% ipython --no-banner

In [1]: import numpy as np

In [2]: np.set_printoptions(precision=2, suppress=True, linewidth=140)

In [3]: rd = lambda a: np.round(a, 2) + 0

In [4]: K = np.load("w.npy")

In [5]: K
Out[5]: 
array([[  6,  -6,  -4,  -6,   4,   2],
       [  9,  -9,  -6,  -9,   6,   3],
       [  3,  -3,  -2,  -3,   2,   1],
       [  3,  -3,  -2,  -3,   2,   1],
       [ 15, -15, -10, -15,  10,   5],
       [ 15, -15, -10, -15,  10,   5],
       [  0,   0,   0,   0,   0,   0]])

In [6]: np.argsort(-np.linalg.norm(K, axis=0).round(6), kind="stable")[:3]
Out[6]: array([0, 1, 3])

In [7]: rd(np.linalg.norm(K, 2) / np.linalg.norm(K))
Out[7]: np.float64(1.0)

In [8]: K[0] @ K[2]
Out[8]: np.int64(72)

In [9]: rd(np.linalg.norm(K, 2))
Out[9]: np.float64(48.37)

In [10]: rd(np.linalg.norm(K[0], 1)), rd(np.linalg.norm(K[0], np.inf))
Out[10]: (np.float64(28.0), np.float64(6.0))

In [11]: rd(np.linalg.norm(K, "nuc"))
Out[11]: np.float64(48.37)

In [12]: rd(np.linalg.norm(K) ** 2 / np.linalg.norm(K, 2) ** 2)
Out[12]: np.float64(1.0)

In [13]: rd(np.linalg.norm(K, axis=1))
Out[13]: array([12., 18.,  6.,  6., 30., 30.,  0.])

In [14]: rd(np.linalg.svd(K, compute_uv=False))
Out[14]: array([48.37,  0.  ,  0.  ,  0.  ,  0.  ,  0.  ])

In [15]: K.shape
Out[15]: (7, 6)

In [16]: np.count_nonzero(K)
Out[16]: np.int64(36)

In [17]: K.sum(axis=0)
Out[17]: array([ 51, -51, -34, -51,  34,  17])

In [18]: rd(K.mean(axis=0))
Out[18]: array([ 7.29, -7.29, -4.86, -7.29,  4.86,  2.43])

In [19]: K.sum(axis=1)
Out[19]: array([ -4,  -6,  -2,  -2, -10, -10,   0])

In [20]: np.diff(K, axis=0)
Out[20]: 
array([[  3,  -3,  -2,  -3,   2,   1],
       [ -6,   6,   4,   6,  -4,  -2],
       [  0,   0,   0,   0,   0,   0],
       [ 12, -12,  -8, -12,   8,   4],
       [  0,   0,   0,   0,   0,   0],
       [-15,  15,  10,  15, -10,  -5]])

In [21]: rank = np.linalg.matrix_rank(K)

In [22]: rank
Out[22]: np.int64(1)

In [23]: null = np.linalg.svd(K)[2][rank:].T

In [24]: [int(np.linalg.matrix_rank(K[:i])) for i in range(1, len(K) + 1)]
Out[24]: [1, 1, 1, 1, 1, 1, 1]

In [25]: [int(np.linalg.matrix_rank(np.delete(K, i, axis=0))) for i in range(7)]
Out[25]: [1, 1, 1, 1, 1, 1, 1]

In [26]: np.linalg.matrix_rank(K.T @ K), np.linalg.matrix_rank(K @ K.T)
Out[26]: (np.int64(1), np.int64(1))

In [27]: null.shape
Out[27]: (6, 5)

In [28]: rd(null @ null.T)
Out[28]: 
array([[ 0.75,  0.25,  0.17,  0.25, -0.17, -0.08],
       [ 0.25,  0.75, -0.17, -0.25,  0.17,  0.08],
       [ 0.17, -0.17,  0.89, -0.17,  0.11,  0.06],
       [ 0.25, -0.25, -0.17,  0.75,  0.17,  0.08],
       [-0.17,  0.17,  0.11,  0.17,  0.89, -0.06],
       [-0.08,  0.08,  0.06,  0.08, -0.06,  0.97]])

In [29]: np.linalg.lstsq(K[:-1].T, K[-1])[2]
Out[29]: np.int32(1)

In [30]: try:
    ...:     np.linalg.inv(K)
    ...: except np.linalg.LinAlgError as e:
    ...:     print(repr(e))
    ...: 
LinAlgError('Last 2 dimensions of the array must be square')

In [31]: rd(K @ np.linalg.pinv(K) @ K)
Out[31]: 
array([[  6.,  -6.,  -4.,  -6.,   4.,   2.],
       [  9.,  -9.,  -6.,  -9.,   6.,   3.],
       [  3.,  -3.,  -2.,  -3.,   2.,   1.],
       [  3.,  -3.,  -2.,  -3.,   2.,   1.],
       [ 15., -15., -10., -15.,  10.,   5.],
       [ 15., -15., -10., -15.,  10.,   5.],
       [  0.,   0.,   0.,   0.,   0.,   0.]])

In [32]: rd(np.trace(np.linalg.pinv(K) @ K))
Out[32]: np.float64(1.0)

In [33]: np.unique(K.round(6), axis=0).shape
Out[33]: (5, 6)

In [34]: X = np.loadtxt("x.csv", delimiter=",")

In [35]: X
Out[35]: 
array([[ 2.52, -4.52,  1.71,  4.31,  1.06,  1.32],
       [ 0.98, -2.11,  1.08,  1.62, -0.01,  1.53],
       [ 0.9 , -0.72, -0.85,  1.19,  1.41, -2.91],
       [ 2.31, -3.19,  0.01,  2.92,  1.71, -2.62],
       [-2.52,  4.51, -1.68, -4.32, -1.11, -1.3 ],
       [ 1.85, -2.91,  0.53,  1.78,  0.62, -0.88],
       [-1.89,  2.8 , -0.3 , -2.78, -1.41,  1.4 ],
       [ 0.22, -0.62,  0.08, -1.91, -1.26, -0.18],
       [-3.78,  5.61, -0.59, -5.57, -2.82,  2.81],
       [-1.33,  2.61, -0.98, -0.69,  0.48, -0.82],
       [ 2.93, -4.92,  1.39,  4.41,  1.45,  0.08],
       [ 1.2 , -2.67,  1.19, -0.27, -1.33,  1.35],
       [-0.57,  0.18,  0.68, -2.13, -1.9 ,  2.23],
       [-3.28,  5.29, -1.13, -4.49, -1.71,  1.11],
       [ 0.6 , -0.17, -0.69,  2.09,  1.91, -2.21],
       [ 3.09, -5.46,  1.53,  2.5 ,  0.08, -0.11],
       [-0.71,  1.57, -1.22, -2.5 , -0.47, -2.22],
       [-3.32,  5.3 , -1.09, -4.48, -1.71,  1.07],
       [ 0.18, -0.57,  0.1 , -1.88, -1.35, -0.21],
       [-0.91,  2.21, -1.28, -0.63,  0.81, -1.99],
       [-1.99,  3.52, -0.64,  0.07,  0.67,  1.09],
       [ 2.82, -4.96,  1.6 ,  3.43,  0.62,  0.64],
       [ 1.6 , -2.27,  0.4 ,  3.72,  1.9 , -0.71],
       [-3.03,  5.57, -1.68, -1.51,  0.72, -0.42],
       [ 0.12,  0.09, -0.2 ,  1.03,  0.82, -0.46],
       [ 2.98, -4.79,  1.21,  5.39,  2.2 , -0.42],
       [-0.29,  0.49,  0.11,  0.9 ,  0.46,  0.71],
       [ 1.78, -2.9 ,  0.52,  1.81,  0.6 , -0.9 ],
       [ 2.4 , -4.58,  1.89,  3.3 ,  0.28,  1.82],
       [ 3.58, -5.79,  1.01,  3.62,  1.2 , -1.77],
       [-2.59,  5.19, -1.99, -1.37,  0.98, -1.59],
       [-2.08,  4.08, -1.97, -4.22, -0.8 , -2.48],
       [-3.58,  5.8 , -0.97, -3.59, -1.21,  1.79]])

In [36]: U, s, Vh = np.linalg.svd(K)

In [37]: np.argmax(s[:-1] / (s[1:] + 1e-6)) + 1
Out[37]: np.int64(1)

In [38]: rd(s)
Out[38]: array([48.37,  0.  ,  0.  ,  0.  ,  0.  ,  0.  ])

In [39]: other = U[:, :1] @ np.diag(s[:1]) @ Vh[:1]

In [40]: rd(np.abs(K - other).max())
Out[40]: np.float64(0.0)

In [41]: np.linalg.matrix_rank(other)
Out[41]: np.int64(1)

In [42]: rd(other)
Out[42]: 
array([[  6.,  -6.,  -4.,  -6.,   4.,   2.],
       [  9.,  -9.,  -6.,  -9.,   6.,   3.],
       [  3.,  -3.,  -2.,  -3.,   2.,   1.],
       [  3.,  -3.,  -2.,  -3.,   2.,   1.],
       [ 15., -15., -10., -15.,  10.,   5.],
       [ 15., -15., -10., -15.,  10.,   5.],
       [  0.,   0.,   0.,   0.,   0.,   0.]])

In [43]: rd(np.linalg.norm(K - other) / np.linalg.norm(K))
Out[43]: np.float64(0.0)
